$ python -q
>>> import numpy as np
>>> np.set_printoptions(precision=2, suppress=True, linewidth=140)
>>> def rd(a):
...     return np.round(a, 2) + 0
... 
>>> J = np.loadtxt("dump.csv", delimiter=",")
>>> print(rd(J))
[[-0.92 -0.94  2.93  0.79 -2.25]
 [-0.55 -1.7   1.15 -3.11  1.34]
 [-2.95  0.05 -1.93 -0.92 -1.65]
 [-1.84  2.79  1.52  0.04  1.58]
 [-1.66 -2.1  -0.27  2.2   1.98]]
>>> q, evecs = np.linalg.qr(J[:, :1])[0], np.linalg.qr(J[:, 1:])[0]
>>> sig = np.linalg.svd(q.T @ evecs, compute_uv=False)
>>> np.degrees(np.arccos(sig.clip(0, 1)))
array([90.])
>>> print(rd(sig))
[0.]
>>> print((sig > 0.9).sum())
0
>>> arr = np.load("a.npy")
>>> arr
array([[ 5,  5,  1,  2,  2,  2,  3],
       [ 6,  6,  2,  3,  3,  3,  4],
       [10, 10,  6,  7,  7,  7,  8],
       [ 9,  9,  5,  6,  6,  6,  7],
       [ 8,  8,  4,  5,  5,  5,  6],
       [ 8,  8,  4,  5,  5,  5,  6],
       [ 7,  7,  3,  4,  4,  4,  5],
       [ 7,  7,  3,  4,  4,  4,  5],
       [ 6,  6,  2,  3,  3,  3,  4]])
>>> W = np.array([[1, 3, 1],
...     [0, 3, 3],
...     [3, 0, 2],
...     [2, 1, 3],
...     [3, 0, 1],
...     [1, 3, 1],
...     [0, 0, 2]])
>>> b = np.array([2, 2, 5])
>>> hid = np.maximum(arr @ W + b, 0)
>>> (hid > 0).mean(axis=0)
array([1., 1., 1.])
>>> print(np.linalg.matrix_rank(hid))
2
>>> Z = np.array([[-2, 2], [-2, 0], [0, 1]])
>>> print((hid @ Z).round(6).argmax(axis=1))
[1 1 1 1 1 1 1 1 1]
>>> W @ Z
array([[-8,  3],
       [-6,  3],
       [-6,  8],
       [-6,  7],
       [-6,  7],
       [-8,  3],
       [ 0,  2]])
>>> r = np.linalg.matrix_rank(arr)
>>> r
np.int64(2)
>>> N = np.linalg.svd(arr)[2][r:].T
>>> print(N.shape)
(7, 5)
>>> print(np.linalg.matrix_rank(arr.T @ arr), np.linalg.matrix_rank(arr @ arr.T))
2 2
>>> np.allclose(arr @ N, 0)
True
>>> U, sig, Vh = np.linalg.svd(arr)
>>> print(np.argmax(sig[:-1] / (sig[1:] + 1e-6)) + 1)
2
>>> A2 = U[:, :2] @ np.diag(sig[:2]) @ Vh[:2]
>>> np.linalg.matrix_rank(arr, rtol=0.05)
np.int64(2)
>>> rd(np.linalg.norm(arr - A2, 2)), rd(sig[2])
(np.float64(0.0), np.float64(0.0))
>>> np.linalg.matrix_rank(A2)
np.int64(2)
>>> rd(np.abs(arr - A2).max())
np.float64(0.0)
>>> ang = np.deg2rad(15)
>>> W0 = np.eye(7)
>>> W0[np.ix_([2, 3], [2, 3])] = [[np.cos(ang), -np.sin(ang)], [np.sin(ang), np.cos(ang)]]
>>> rd(W0)
array([[ 1.  ,  0.  ,  0.  ,  0.  ,  0.  ,  0.  ,  0.  ],
       [ 0.  ,  1.  ,  0.  ,  0.  ,  0.  ,  0.  ,  0.  ],
       [ 0.  ,  0.  ,  0.97, -0.26,  0.  ,  0.  ,  0.  ],
       [ 0.  ,  0.  ,  0.26,  0.97,  0.  ,  0.  ,  0.  ],
       [ 0.  ,  0.  ,  0.  ,  0.  ,  1.  ,  0.  ,  0.  ],
       [ 0.  ,  0.  ,  0.  ,  0.  ,  0.  ,  1.  ,  0.  ],
       [ 0.  ,  0.  ,  0.  ,  0.  ,  0.  ,  0.  ,  1.  ]])
>>> x0 = np.array([-3, 5, 4, 2, 5, 1, -1])
>>> rd(np.linalg.norm(x0)), rd(np.linalg.norm(W0 @ x0))
(np.float64(9.0), np.float64(9.0))
>>> rd(np.sort(np.abs(np.degrees(np.angle(np.linalg.eigvals(W0))))))
array([ 0.,  0.,  0.,  0.,  0., 15., 15.])
>>> rd(np.linalg.inv(W0))
array([[ 1.  ,  0.  ,  0.  ,  0.  ,  0.  ,  0.  ,  0.  ],
       [ 0.  ,  1.  ,  0.  ,  0.  ,  0.  ,  0.  ,  0.  ],
       [ 0.  ,  0.  ,  0.97,  0.26,  0.  ,  0.  ,  0.  ],
       [ 0.  ,  0.  , -0.26,  0.97,  0.  ,  0.  ,  0.  ],
       [ 0.  ,  0.  ,  0.  ,  0.  ,  1.  ,  0.  ,  0.  ],
       [ 0.  ,  0.  ,  0.  ,  0.  ,  0.  ,  1.  ,  0.  ],
       [ 0.  ,  0.  ,  0.  ,  0.  ,  0.  ,  0.  ,  1.  ]])
>>> K = np.load("sample5.npy")
>>> K
array([[ 2.98,  4.98,  1.91, -0.03, -3.92, -3.04,  0.97],
       [ 2.94,  5.08,  2.01,  0.1 , -3.88, -2.99,  0.93],
       [ 2.99,  4.99,  2.01, -0.03, -4.  , -2.99,  0.97],
       [ 3.07,  5.  ,  2.02,  0.01, -4.07, -3.01,  0.86],
       [ 2.97,  5.08,  2.04, -0.01, -4.01, -3.01,  0.86],
       [ 2.93,  4.91,  2.01, -0.01, -4.01, -2.85,  0.92],
       [ 2.9 ,  4.92,  1.97,  0.07, -4.  , -2.98,  0.97],
       [ 5.  ,  4.99,  3.06,  0.01,  4.93,  2.01, -3.98],
       [ 5.06,  4.99,  3.03, -0.04,  5.  ,  1.99, -3.98],
       [ 5.03,  5.02,  2.84,  0.01,  4.98,  2.  , -4.02],
       [ 5.01,  5.02,  2.99,  0.04,  5.05,  1.95, -3.97],
       [ 5.  ,  5.  ,  3.03,  0.03,  5.01,  1.98, -3.95],
       [ 5.  ,  4.96,  3.01,  0.06,  5.03,  2.05, -4.06],
       [ 5.02,  5.02,  3.05, -0.08,  5.06,  1.98, -4.03],
       [ 0.99,  1.02,  1.07, -1.05,  3.98, -1.07,  4.02],
       [ 0.98,  0.96,  1.03, -0.99,  3.94, -0.97,  4.01],
       [ 1.11,  0.98,  0.96, -1.04,  3.97, -1.08,  3.93],
       [ 0.98,  1.02,  0.96, -1.05,  4.05, -0.99,  4.  ],
       [ 1.  ,  1.01,  0.96, -1.01,  3.97, -1.03,  3.99],
       [ 0.94,  0.94,  0.98, -1.05,  4.03, -0.98,  4.04],
       [ 1.03,  1.06,  1.  , -1.02,  3.9 , -0.93,  3.95]])
>>> C2 = np.cov(K, rowvar=False)
>>> np.argwhere(np.triu(np.abs(np.corrcoef(K.T)) > 0.8, 1))
array([[0, 1],
       [0, 2],
       [0, 3],
       [0, 6],
       [1, 2],
       [1, 3],
       [2, 3],
       [2, 6],
       [4, 5]])
>>> rd(K.std(axis=0))
array([1.64, 1.89, 0.82, 0.49, 4.02, 2.05, 3.29])
>>> A = np.loadtxt("block9.csv", delimiter=",")
>>> A
array([[ 2.69, -0.07, -0.22, -2.  ,  0.53,  0.16],
       [-1.52, -2.27, -2.3 , -6.37, -1.56,  3.4 ],
       [-0.92, -1.75, -0.42, -5.34, -2.11,  4.12],
       [ 0.72, -0.95, -3.58, -5.14, -2.79,  3.48],
       [ 1.46,  1.45, -0.69, -1.08,  2.07, -1.24],
       [ 3.77, -0.82, -0.38, -1.15,  1.77, -1.37],
       [-0.33, -1.89, -2.64, -5.56, -2.4 ,  3.33],
       [ 1.81, -2.14, -1.18, -4.91, -0.87,  2.13],
       [ 0.63, -1.61, -2.01, -6.19, -2.73,  5.1 ],
       [ 0.3 , -3.43, -3.74, -4.46, -2.67,  4.98],
       [-0.3 , -2.88, -3.18, -3.82, -4.55,  3.57],
       [ 0.98,  1.62, -1.5 , -1.42,  2.69, -2.  ],
       [ 2.85,  1.7 , -0.27, -1.99,  1.35,  0.18],
       [ 0.92, -2.93, -3.98, -3.89, -2.82,  2.2 ],
       [-0.51, -2.77, -3.55, -6.23, -3.86,  4.12],
       [ 3.22,  1.16, -0.49, -2.55,  2.2 , -0.35],
       [-1.15, -3.63, -4.03, -4.06, -1.69,  3.7 ],
       [ 2.71,  1.57, -0.38, -3.88,  1.51, -1.76]])
>>> dist = np.linalg.norm(A[:, None] - A[None], axis=-1)
>>> np.unravel_index(dist.round(6).argmax(), dist.shape)
(np.int64(11), np.int64(14))
>>> dist.shape
(18, 18)
>>> rd(dist[:5, :5])
array([[0.  , 7.8 , 7.05, 6.92, 3.04],
       [7.8 , 0.  , 2.46, 3.38, 9.38],
       [7.05, 2.46, 0.  , 3.77, 8.96],
       [6.92, 3.38, 3.77, 0.  , 8.78],
       [3.04, 9.38, 8.96, 8.78, 0.  ]])
>>> Z = A[[9, 4]].astype(float)
>>> for _ in range(4):
...     idx = np.linalg.norm(A[:, None] - Z, axis=-1).argmin(axis=1)
...     Z = np.array([A[idx == j].mean(axis=0) for j in range(2)])
... 
>>> idx
array([1, 0, 0, 0, 1, 1, 0, 0, 0, 0, 0, 1, 1, 0, 0, 1, 0, 1])
>>> np.abs(Z[1] - Z[0]).argmax()
np.int64(5)
>>> np.bincount(idx)
array([11,  7])
>>> rd(Z)
array([[-0.03, -2.39, -2.78, -5.09, -2.55,  3.65],
       [ 2.53,  0.94, -0.56, -2.01,  1.73, -0.91]])
>>> proj = A @ np.linalg.solve(A.T @ A, A.T)
>>> rd(np.trace(proj))
np.float64(6.0)
>>> rd(proj @ A[:, 0])
array([ 2.69, -1.52, -0.92,  0.72,  1.46,  3.77, -0.33,  1.81,  0.63,  0.3 , -0.3 ,  0.98,  2.85,  0.92, -0.51,  3.22, -1.15,  2.71])
>>> rd(np.diag(proj))
array([0.16, 0.42, 0.38, 0.35, 0.17, 0.5 , 0.13, 0.29, 0.34, 0.39, 0.34, 0.44, 0.32, 0.35, 0.22, 0.25, 0.48, 0.47])
>>> def softmax(z):
...     e = np.exp(z - z.max(axis=-1, keepdims=True))
...     return e / e.sum(axis=-1, keepdims=True)
... 
>>> rd(softmax(A).sum(axis=1))
array([1., 1., 1., 1., 1., 1., 1., 1., 1., 1., 1., 1., 1., 1., 1., 1., 1., 1.])
>>> rd(softmax(10 * A[12]))
array([1., 0., 0., 0., 0., 0.])
>>> rd(softmax(A[12] + 5))
array([0.6 , 0.19, 0.03, 0.  , 0.13, 0.04])
>>> scores = A @ A.T / np.sqrt(6)
>>> softmax(scores).round(6).argmax(axis=1)
array([17, 14, 14, 14, 17,  5, 14, 14, 14, 14, 14, 11, 17, 14, 14, 17, 14, 17])
>>> A2 = np.c_[A[:, :2] @ np.array([[0, -1], [5, -3]]), np.array([3, -1, 1, 1, -3, -3, -3, 1, 1, -3, 2, 1, 2, 0, 1, 1, 3, -1])]
>>> rd(A2)
array([[ -0.35,  -2.48,   3.  ],
       [-11.35,   8.33,  -1.  ],
       [ -8.75,   6.17,   1.  ],
       [ -4.75,   2.13,   1.  ],
       [  7.25,  -5.81,  -3.  ],
       [ -4.1 ,  -1.31,  -3.  ],
       [ -9.45,   6.  ,  -3.  ],
       [-10.7 ,   4.61,   1.  ],
       [ -8.05,   4.2 ,   1.  ],
       [-17.15,   9.99,  -3.  ],
       [-14.4 ,   8.94,   2.  ],
       [  8.1 ,  -5.84,   1.  ],
       [  8.5 ,  -7.95,   2.  ],
       [-14.65,   7.87,   0.  ],
       [-13.85,   8.82,   1.  ],
       [  5.8 ,  -6.7 ,   1.  ],
       [-18.15,  12.04,   3.  ],
       [  7.85,  -7.42,  -1.  ]])
>>> rd(np.linalg.norm(A2 - A @ np.linalg.lstsq(A, A2)[0], axis=0))
array([0.  , 0.  , 8.13])
>>> print(np.linalg.matrix_rank(A2))
3
>>> rd(np.linalg.norm(np.linalg.qr(A)[0].T @ A2, axis=0) ** 2 / ((A2 ** 2).sum(axis=0) + 1e-12))
array([1.  , 1.  , 0.07])
>>> E = np.array([[28, -20, 4, 4, -16, -13, 10],
...     [-20, 26, 7, -7, 2, 9, -15],
...     [4, 7, 15, -5, -9, 5, 0],
...     [4, -7, -5, 3, -1, -6, 3],
...     [-16, 2, -9, -1, 30, 25, -4],
...     [-13, 9, 5, -6, 25, 35, -3],
...     [10, -15, 0, 3, -4, -3, 28]])
>>> ev, evecs = np.linalg.eigh(E)
>>> x0 = np.array([3, 3, 1, 1, -2, -2, 3])
>>> rd(evecs * np.abs(ev) @ evecs.T)
array([[ 28., -20.,   4.,   4., -16., -13.,  10.],
       [-20.,  26.,   7.,  -7.,   2.,   9., -15.],
       [  4.,   7.,  15.,  -5.,  -9.,   5.,   0.],
       [  4.,  -7.,  -5.,   3.,  -1.,  -6.,   3.],
       [-16.,   2.,  -9.,  -1.,  30.,  25.,  -4.],
       [-13.,   9.,   5.,  -6.,  25.,  35.,  -3.],
       [ 10., -15.,   0.,   3.,  -4.,  -3.,  28.]])
>>> rd(np.linalg.eigvalsh(E[1:, 1:]))
array([ 0.02,  0.48,  8.32, 24.59, 40.62, 62.97])
>>> (np.sign(evecs[:, -1].round(6)) == np.sign(evecs[0, -1].round(6))).astype(int)
array([1, 0, 1, 1, 0, 0, 1])
>>> rd(evecs * np.maximum(ev, 0) @ evecs.T)
array([[ 28., -20.,   4.,   4., -16., -13.,  10.],
       [-20.,  26.,   7.,  -7.,   2.,   9., -15.],
       [  4.,   7.,  15.,  -5.,  -9.,   5.,   0.],
       [  4.,  -7.,  -5.,   3.,  -1.,  -6.,   3.],
       [-16.,   2.,  -9.,  -1.,  30.,  25.,  -4.],
       [-13.,   9.,   5.,  -6.,  25.,  35.,  -3.],
       [ 10., -15.,   0.,   3.,  -4.,  -3.,  28.]])
>>> print(x0 @ E @ x0)
1166
>>> print(rd(x0 @ E @ x0 / (x0 @ x0)), rd(ev[0]), rd(ev[-1]))
31.51 0.0 79.27
>>> m1 = np.array([[-5, -2, -1, -6, -7],
...     [9, 12, 13, 8, 7],
...     [4, 7, 8, 3, 2],
...     [3, 6, 7, 2, 1],
...     [10, 13, 14, 9, 8],
...     [13, 16, 17, 12, 11],
...     [4, 7, 8, 3, 2],
...     [-1, 2, 3, -2, -3]])
>>> print(m1)
[[-5 -2 -1 -6 -7]
 [ 9 12 13  8  7]
 [ 4  7  8  3  2]
 [ 3  6  7  2  1]
 [10 13 14  9  8]
 [13 16 17 12 11]
 [ 4  7  8  3  2]
 [-1  2  3 -2 -3]]
>>> r = np.linalg.matrix_rank(m1)
>>> r
np.int64(2)
>>> N = np.linalg.svd(m1)[2][r:].T
>>> rd(m1 @ N)
array([[0., 0., 0.],
       [0., 0., 0.],
       [0., 0., 0.],
       [0., 0., 0.],
       [0., 0., 0.],
       [0., 0., 0.],
       [0., 0., 0.],
       [0., 0., 0.]])
>>> [int(np.linalg.matrix_rank(m1[:i])) for i in range(1, len(m1) + 1)]
[1, 2, 2, 2, 2, 2, 2, 2]
>>> [int(np.linalg.matrix_rank(np.delete(m1, i, axis=0))) for i in range(8)]
[2, 2, 2, 2, 2, 2, 2, 2]
>>> rng = np.random.default_rng(338186)
>>> A2 = m1 + rng.integers(-2, 3, (8, 2)) @ rng.integers(-2, 3, (2, 5))
>>> A2
array([[ -5,  -4,  -5, -10, -11],
       [  9,  13,  15,  10,   9],
       [  4,   7,   8,   3,   2],
       [  4,   9,   7,   2,   3],
       [ 10,  13,  14,   9,   8],
       [ 11,  10,  17,  12,   7],
       [  4,   5,   4,  -1,  -2],
       [ -3,   0,  11,   6,   1]])
>>> print(np.abs(A2 - m1).sum(axis=1))
[14  7  0  6  0 12 14 24]
>>> np.linalg.matrix_rank(A2 - m1, tol=1e-8)
np.int64(2)
>>> A2 - m1
array([[ 0, -2, -4, -4, -4],
       [ 0,  1,  2,  2,  2],
       [ 0,  0,  0,  0,  0],
       [ 1,  3,  0,  0,  2],
       [ 0,  0,  0,  0,  0],
       [-2, -6,  0,  0, -4],
       [ 0, -2, -4, -4, -4],
       [-2, -2,  8,  8,  4]])
>>> rd(np.linalg.svd(A2 - m1, compute_uv=False))
array([15.97,  9.16,  0.  ,  0.  ,  0.  ])
